>>> import numpy as np
>>> np.set_printoptions(precision=2, suppress=True, linewidth=100)
>>> W0 = np.load("test6.npy")
>>> print(W0)
[[-1 -1  3  1  9  3 10  0 -3 10]
 [-3 -3  1 -1  7  1  8 -2 -5  8]
 [-3 -3  1 -1  7  1  8 -2 -5  8]
 [-1 -1  3  1  9  3 10  0 -3 10]
 [-2 -2  2  0  8  2  9 -1 -4  9]
 [-2 -2  2  0  8  2  9 -1 -4  9]
 [ 1  1  5  3 11  5 12  2 -1 12]
 [ 1  1  5  3 11  5 12  2 -1 12]
 [ 0  0  4  2 10  4 11  1 -2 11]
 [-3 -3  1 -1  7  1  8 -2 -5  8]
 [-2 -2  2  0  8  2  9 -1 -4  9]]
>>> # columns 0 and 1 are equal
>>> left, sv, VT = np.linalg.svd(W0)
>>> print(np.argmax(sv[:-1] / (sv[1:] + 1e-6)) + 1)
2
>>> print(sv.round(2) + 0)
[57.   12.81  0.    0.    0.    0.    0.    0.    0.    0.  ]
>>> other = left[:, :2] @ np.diag(sv[:2]) @ VT[:2]
>>> print(np.linalg.matrix_rank(W0, rtol=0.05))
2
>>> print(round(np.abs(W0 - other).max(), 2))
0.0
>>> print(round(float(np.linalg.norm(W0 - other) / np.linalg.norm(W0)), 2))
0.0
>>> print(np.linalg.matrix_rank(other))
2
>>> print(np.argsort(-np.linalg.norm(W0, axis=0).round(6), kind="stable")[:3])
[6 9 4]
>>> print(np.linalg.matrix_rank(W0, rtol=0.1))
2
>>> print(np.round(np.linalg.norm(W0, 2) / np.linalg.norm(W0), 2))
0.98
>>> print(np.linalg.cond(W0) > 100)
True
>>> print([round(float(x), 2) for x in np.linalg.svd(W0, compute_uv=False)[:3]])
[57.0, 12.81, 0.0]
>>> left, sv, VT = np.linalg.svd(W0, full_matrices=False)
>>> print(round(float(np.sqrt((sv ** 2).sum())), 2), np.round(np.linalg.norm(W0), 2))
58.42 58.42
>>> print(sv.round(2) + 0)
[57.   12.81  0.    0.    0.    0.    0.    0.    0.    0.  ]
>>> print(np.round(sv / sv[0], 2) + 0)
[1.   0.22 0.   0.   0.   0.   0.   0.   0.   0.  ]
>>> print(left.shape, sv.shape, VT.shape)
(11, 10) (10,) (10, 10)
>>> print((sv > 1e-8).sum())
2
>>> print(np.round(VT @ VT.T, 2) + 0)
[[1. 0. 0. 0. 0. 0. 0. 0. 0. 0.]
 [0. 1. 0. 0. 0. 0. 0. 0. 0. 0.]
 [0. 0. 1. 0. 0. 0. 0. 0. 0. 0.]
 [0. 0. 0. 1. 0. 0. 0. 0. 0. 0.]
 [0. 0. 0. 0. 1. 0. 0. 0. 0. 0.]
 [0. 0. 0. 0. 0. 1. 0. 0. 0. 0.]
 [0. 0. 0. 0. 0. 0. 1. 0. 0. 0.]
 [0. 0. 0. 0. 0. 0. 0. 1. 0. 0.]
 [0. 0. 0. 0. 0. 0. 0. 0. 1. 0.]
 [0. 0. 0. 0. 0. 0. 0. 0. 0. 1.]]
>>> print(np.cumsum(sv ** 2) / np.sum(sv ** 2))
[0.95 1.   1.   1.   1.   1.   1.   1.   1.   1.  ]
>>> print(np.allclose(left * sv @ VT, W0))
True
>>> print(np.round(left.T @ W0 @ VT.T, 2) + 0)
[[57.    0.    0.    0.    0.    0.    0.    0.    0.    0.  ]
 [ 0.   12.81  0.    0.    0.    0.    0.    0.    0.    0.  ]
 [ 0.    0.    0.    0.    0.    0.    0.    0.    0.    0.  ]
 [ 0.    0.    0.    0.    0.    0.    0.    0.    0.    0.  ]
 [ 0.    0.    0.    0.    0.    0.    0.    0.    0.    0.  ]
 [ 0.    0.    0.    0.    0.    0.    0.    0.    0.    0.  ]
 [ 0.    0.    0.    0.    0.    0.    0.    0.    0.    0.  ]
 [ 0.    0.    0.    0.    0.    0.    0.    0.    0.    0.  ]
 [ 0.    0.    0.    0.    0.    0.    0.    0.    0.    0.  ]
 [ 0.    0.    0.    0.    0.    0.    0.    0.    0.    0.  ]]
